$ ipython --no-banner

In [1]: import numpy as np

In [2]: import numpy.linalg as la

In [3]: np.set_printoptions(precision=2, suppress=True, linewidth=140, sign=" ")

In [4]: A = np.loadtxt("test10.csv", delimiter=",")

In [5]: print(A)
[[ 2. -3.  0.]
 [ 4. -1.  2.]]

In [6]: t = np.radians(15)

In [7]: r_ = np.eye(3)

In [8]: r_[1, 1] = r_[2, 2] = np.cos(t)

In [9]: r_[1, 2], r_[2, 1] = -np.sin(t), np.sin(t)

In [10]: print(r_)
[[ 1.    0.    0.  ]
 [ 0.    0.97 -0.26]
 [ 0.    0.26  0.97]]

In [11]: A2 = A @ r_.T

In [12]: print(round(float(la.det(r_)), 2), np.round(np.trace(r_), 2))
1.0 2.93

In [13]: print(np.allclose(A @ A.T, A2 @ A2.T))
True

In [14]: m1 = np.load("layer2.npy")

In [15]: print(m1)
[[-0.7   1.41  0.  ]
 [ 1.2  -2.39 -0.4 ]
 [-0.6   1.2  -0.6 ]
 [-1.    1.99  0.7 ]
 [-1.    1.98 -0.4 ]
 [ 2.5  -5.   -1.5 ]
 [ 0.8  -1.58  1.3 ]
 [-0.4   0.81  2.  ]
 [-1.2   2.38  0.5 ]
 [ 0.7  -1.39 -1.5 ]
 [-0.4   0.78  0.5 ]
 [-0.3   0.63  0.9 ]
 [ 2.   -4.01  0.8 ]
 [-0.7   1.4   0.3 ]
 [-0.2   0.39  1.3 ]
 [-0.6   1.23  0.  ]
 [ 0.1  -0.2   0.2 ]
 [-0.8   1.58 -0.3 ]
 [-0.2   0.36  0.4 ]
 [-1.8   3.62 -1.2 ]
 [-0.9   1.81  0.3 ]
 [ 0.2  -0.38  1.  ]
 [-1.4   2.79  0.  ]
 [ 1.1  -2.22  0.  ]
 [ 0.6  -1.16 -0.4 ]
 [-0.6   1.19  1.  ]
 [-1.1   2.21  0.8 ]]

In [16]: print(la.cond(m1) > 100)
True

In [17]: print([round(float(x), 2) for x in la.svd(m1, compute_uv=False)[:3]])
[11.92, 4.35, 0.04]

In [18]: print(np.argsort(-la.norm(m1, axis=0).round(6), kind="stable")[:3])
[ 1  0  2]

In [19]: A2 = np.c_[m1[:, :2] @ np.array([[-1, -2], [2, 1]]), np.array([-1, 3, 0, 2, 4, 2, 1, 3, -5, 3, -5, 4, -1, -5, -5, 2, 2, -3, 0, -3, -5, 3, 4, 5, 4, -3, -3])]

In [20]: print(A2)
[[  3.52   2.81  -1.  ]
 [ -5.98  -4.79   3.  ]
 [  3.     2.4    0.  ]
 [  4.98   3.99   2.  ]
 [  4.96   3.98   4.  ]
 [-12.5  -10.     2.  ]
 [ -3.96  -3.18   1.  ]
 [  2.02   1.61   3.  ]
 [  5.96   4.78  -5.  ]
 [ -3.48  -2.79   3.  ]
 [  1.96   1.58  -5.  ]
 [  1.56   1.23   4.  ]
 [-10.02  -8.01  -1.  ]
 [  3.5    2.8   -5.  ]
 [  0.98   0.79  -5.  ]
 [  3.06   2.43   2.  ]
 [ -0.5   -0.4    2.  ]
 [  3.96   3.18  -3.  ]
 [  0.92   0.76   0.  ]
 [  9.04   7.22  -3.  ]
 [  4.52   3.61  -5.  ]
 [ -0.96  -0.78   3.  ]
 [  6.98   5.59   4.  ]
 [ -5.54  -4.42   5.  ]
 [ -2.92  -2.36   4.  ]
 [  2.98   2.39  -3.  ]
 [  5.52   4.41  -3.  ]]

In [21]: print(la.matrix_rank(np.c_[m1, A2]))
4

In [22]: print(la.norm(la.qr(m1)[0].T @ A2, axis=0) ** 2 / ((A2 ** 2).sum(axis=0) + 1e-12))
[ 1.   1.   0.2]

In [23]: idx = m1[:, 0] > np.median(m1[:, 0])

In [24]: u = m1[idx].mean(axis=0) - m1[~idx].mean(axis=0)

In [25]: print(((m1 - m1.mean(axis=0)) @ u > 0).astype(int))
[ 0  1  0  0  0  1  1  0  0  1  0  0  1  0  0  0  1  0  0  0  0  1  0  1  1  0  0]

In [26]: print(idx.astype(int))
[ 0  1  0  0  0  1  1  0  0  1  0  1  1  0  1  0  1  0  1  0  0  1  0  1  1  0  0]

In [27]: print(np.argsort(-np.abs(u).round(6), kind="stable"))
[ 1  0  2]

In [28]: print(np.round((((m1 - m1.mean(axis=0)) @ u > 0) == idx).mean(), 2))
0.89

In [29]: x = np.array([4, 2, -2])

In [30]: target = m1 @ x

In [31]: print(la.solve(m1.T @ m1, m1.T @ target))
[ 4.  2. -2.]

In [32]: rng = np.random.default_rng(947868)

In [33]: target = target + 0.02 * rng.normal(size=27)

In [34]: print(target)
[ 0.01  0.82  1.22 -1.42  0.76  2.99 -2.54 -4.01 -0.99  3.03 -1.06 -1.75 -1.62 -0.6  -2.6   0.03 -0.41  0.55 -0.88  2.48 -0.56 -1.93 -0.04
 -0.03  0.9  -2.04 -1.54]

In [35]: b, *_ = la.lstsq(m1, target)

In [36]: print(np.round(m1.T @ (target - m1 @ b), 2) + 0)
[ 0.  0.  0.]

In [37]: print([round(float(la.norm(la.solve(m1.T @ m1 + lam * np.eye(3), m1.T @ target))), 2) for lam in (0, 1, 10, 100)])
[5.2, 1.9, 1.31, 0.33]

In [38]: print(b.round())
[ 4.  2. -2.]

In [39]: left, sigma = la.svd(m1)
ValueError: too many values to unpack (expected 2)


In [40]: left, sigma, VT = la.svd(m1, full_matrices=False)

In [41]: print(np.round(left.T @ left, 2) + 0)
[[ 1.  0.  0.]
 [ 0.  1.  0.]
 [ 0.  0.  1.]]

In [42]: print(np.abs(left[:, 0]).round(6).argmax())
5

In [43]: print(np.round(left.T @ m1 @ VT.T, 2) + 0)
[[ 11.92   0.     0.  ]
 [  0.     4.35   0.  ]
 [  0.     0.     0.04]]

In [44]: print(np.round(VT @ VT.T, 2) + 0)
[[ 1.  0.  0.]
 [ 0.  1.  0.]
 [ 0.  0.  1.]]

In [45]: print(sigma)
[ 11.92   4.35   0.04]

In [46]: data = np.load("data.npy")

In [47]: print(data)
[[ 5.  1.  1.]
 [ 1.  5.  1.]
 [ 1.  1.  5.]]

In [48]: idx = rng.permutation(3)

In [49]: print(idx)
[ 1  0  2]

In [50]: A2 = data[idx][:, idx]

In [51]: print(np.diag(A2))
[ 5.  5.  5.]

In [52]: print(np.allclose(A2, data))
True

In [53]: print(np.trace(A2))
15.0

In [54]: print(data - data[0])
[[ 0.  0.  0.]
 [-4.  4.  0.]
 [-4.  0.  4.]]

In [55]: print(np.abs(data).max())
5.0

In [56]: print(data.mean(axis=0))
[ 2.33  2.33  2.33]

In [57]: data[3]
IndexError: index 3 is out of bounds for axis 0 with size 3


In [58]: print(np.round(la.norm(data), 2))
9.0

In [59]: u = np.array([-9, 8, -8])

In [60]: A2 = data + np.outer(u, np.eye(3)[1])

In [61]: print(la.matrix_rank(A2 - data))
1

In [62]: print(np.round(la.det(A2) / la.det(data), 2), round(1 + la.solve(data, u)[1], 2))
3.32 3.32

In [63]: J = np.loadtxt("run7.csv", delimiter=",")

In [64]: print(J)
[[ 0.  0.  0.]
 [ 0.  0.  2.]
 [ 0.  0.  0.]]

In [65]: print(np.sort(la.eigvals(J)))
[ 0.  0.  0.]

In [66]: print(la.matrix_rank(J - J[0, 0] * np.eye(3)))
1

In [67]: print(np.prod(np.diag(J)), np.round(la.det(J), 2))
0.0 0.0

In [68]: print(J @ J)
[[ 0.  0.  0.]
 [ 0.  0.  0.]
 [ 0.  0.  0.]]

In [69]: print([int(la.matrix_rank(la.matrix_power(J, p))) for p in range(1, 4)])
[1, 0, 0]

In [70]: print(np.poly(J))
[ 1.  0.  0.  0.]

In [71]: print(np.round(la.eigvals(J).sum().real, 2))
0.0

In [72]: print(np.round(la.det(J), 2))
0.0

In [73]: print(np.flatnonzero(la.matrix_power((J != 0) + (J.T != 0) + np.eye(3), 3)[0]))
[ 0]

In [74]: print(la.lstsq(J[:-1].T, J[-1])[2])
1

In [75]: print(np.allclose(J[:-1].T @ la.lstsq(J[:-1].T, J[-1])[0], J[-1]))
True

In [76]: print(J @ la.pinv(J) @ J)
[[ 0.  0.  0.]
 [ 0.  0.  2.]
 [ 0.  0.  0.]]

In [77]: print(la.cond(J) > 100)
True

In [78]: print(la.matrix_rank(J, rtol=0.1))
1

In [79]: print(round(float(la.norm(J, 2) / la.norm(J)), 2))
1.0

In [80]: X = np.load("out9.npy")

In [81]: print(X)
[[ 1  1 -1  0]
 [ 4  4 -4  0]
 [-3 -3  3  0]]

In [82]: print(round(float(la.norm(X, 2) / la.norm(X)), 2))
1.0

In [83]: print(la.matrix_rank(X, rtol=0.1))
1

In [84]: x = np.array([-1, -1, -2, 1])

In [85]: print(X @ (2 * x))
[ 0  0  0]

In [86]: print(X * x)
[[-1 -1  2  0]
 [-4 -4  8  0]
 [ 3  3 -6  0]]

In [87]: print((X * x).sum(axis=1))
[ 0  0  0]

In [88]: print(X @ np.eye(4)[3])
[ 0.  0.  0.]

In [89]: print(np.sign((X @ x).round(6)))
[ 0  0  0]

In [90]: print(np.einsum("ij,j->i", X, x))
[ 0  0  0]

In [91]: t = np.deg2rad(60)

In [92]: arr = np.eye(4)

In [93]: arr[np.ix_([3, 1], [3, 1])] = [[np.cos(t), -np.sin(t)], [np.sin(t), np.cos(t)]]

In [94]: print(arr)
[[ 1.    0.    0.    0.  ]
 [ 0.    0.5   0.    0.87]
 [ 0.    0.    1.    0.  ]
 [ 0.   -0.87  0.    0.5 ]]

In [95]: w1 = np.array([[0, 7, 3, 0, 8], [0, 6, 9, 6, 0], [0, 1, 6, 8, 9], [1, 6, 8, 9, 3]])

In [96]: b = np.array([1, -3, 1, -2, -1])

In [97]: H = np.maximum(arr @ w1 + b, 0)

In [98]: print((H > 0).astype(int))
[[ 1  1  1  0  1]
 [ 1  1  1  1  1]
 [ 1  0  1  1  1]
 [ 1  0  0  0  1]]

In [99]: print(H)
[[  1.     4.     4.     0.     7.  ]
 [  1.87   5.2   12.43   8.79   1.6 ]
 [  1.     0.     7.     6.     8.  ]
 [  1.5    0.     0.     0.     0.5 ]]

In [100]: basis = np.array([[5, 1], [5, 2], [5, 0], [1, 4], [5, 5]])

In [101]: print(H @ basis)
[[  80.     44.  ]
 [ 114.24   55.43]
 [  86.     65.  ]
 [  10.      4.  ]]

In [102]: print((H @ basis).round(6).argmax(axis=1))
[ 0  0  0  0]

In [103]: print(w1 @ basis)
[[ 90  54]
 [ 81  36]
 [ 88  79]
 [ 99  64]]

In [104]: print(la.norm(arr, axis=0))
[ 1.  1.  1.  1.]

In [105]: print(np.round(arr @ arr.T, 2) + 0)
[[ 1.  0.  0.  0.]
 [ 0.  1.  0.  0.]
 [ 0.  0.  1.  0.]
 [ 0.  0.  0.  1.]]

In [106]: print(np.round(arr[:, 3] @ arr[:, 1], 2))
0.0

In [107]: print(la.pinv(arr))
[[ 1.    0.    0.    0.  ]
 [ 0.    0.5   0.   -0.87]
 [ 0.    0.    1.    0.  ]
 [ 0.    0.87  0.    0.5 ]]

In [108]: A2 = arr / la.norm(arr, axis=1, keepdims=True)

In [109]: C2 = A2 @ A2.T

In [110]: print(la.norm(A2, axis=1))
[ 1.  1.  1.  1.]

In [111]: print((C2 - 2 * np.eye(4)).round(6).argmax(axis=1))
[ 1  0  0  0]

In [112]: print(C2[1].round(2) + 0)
[ 0.  1.  0.  0.]

In [113]: M = np.loadtxt("sample0.csv", delimiter=",")

In [114]: print(M)
[[ 1.    0.    0.  ]
 [ 0.    0.81 -0.59]
 [ 0.    0.59  0.81]]

In [115]: print(M @ M)
[[ 1.    0.    0.  ]
 [ 0.    0.31 -0.95]
 [ 0.    0.95  0.31]]

In [116]: print((la.matrix_power((M != 0) + (M.T != 0) + np.eye(3), 3) > 0).astype(int))
[[ 1  0  0]
 [ 0  1  1]
 [ 0  1  1]]

In [117]: print(round(la.det(M), 2))
1.0

In [118]: x = np.array([3, 1, 2])

In [119]: target = M @ x

In [120]: print(target)
[ 3.   -0.37  2.21]

In [121]: print(la.solve(M, 3 * target))
[ 9.  3.  6.]

In [122]: print(la.solve(M, target))
[ 3.  1.  2.]

In [123]: la.solve(M, target[:-1])
ValueError: solve1: Input operand 1 has a mismatch in its core dimension 0, with gufunc signature (m,m),(m)->(m) (size 2 is different from 3)


In [124]: u = np.array([3, 5, 9])

In [125]: v = np.array([-3, -1, 3, -1])

In [126]: F = np.outer(u, v)

In [127]: print(F)
[[ -9  -3   9  -3]
 [-15  -5  15  -5]
 [-27  -9  27  -9]]

In [128]: print(round(float(np.trace(la.pinv(F) @ F)), 2))
1.0

In [129]: la.inv(F)
LinAlgError: Last 2 dimensions of the array must be square


In [130]: print(la.lstsq(F[:-1].T, F[-1])[2])
1

In [131]: print(la.matrix_rank(F, rtol=0.1))
1

In [132]: print(np.round(la.norm(F, 2) / la.norm(F), 2))
1.0

In [133]: print(np.argsort(-la.norm(F, axis=0).round(6), kind="stable")[:3])
[ 0  2  1]

In [134]: print([round(float(x), 2) for x in la.svd(F, compute_uv=False)[:3]])
[47.96, 0.0, 0.0]

In [135]: left, sigma, VT = la.svd(F)

In [136]: print(np.argmax(sigma[:-1] / (sigma[1:] + 1e-6)) + 1)
1

In [137]: print(sigma.round(2) + 0)
[ 47.96   0.     0.  ]

In [138]: A2 = left[:, :1] @ np.diag(sigma[:1]) @ VT[:1]

In [139]: print(round(float(la.norm(F - A2, 2)), 2), np.round(sigma[1], 2))
0.0 0.0

In [140]: print(A2)
[[ -9.  -3.   9.  -3.]
 [-15.  -5.  15.  -5.]
 [-27.  -9.  27.  -9.]]

In [141]: print(round(la.norm(F - A2) / la.norm(F), 2))
0.0

In [142]: print(round(float(np.abs(F - A2).max()), 2))
0.0
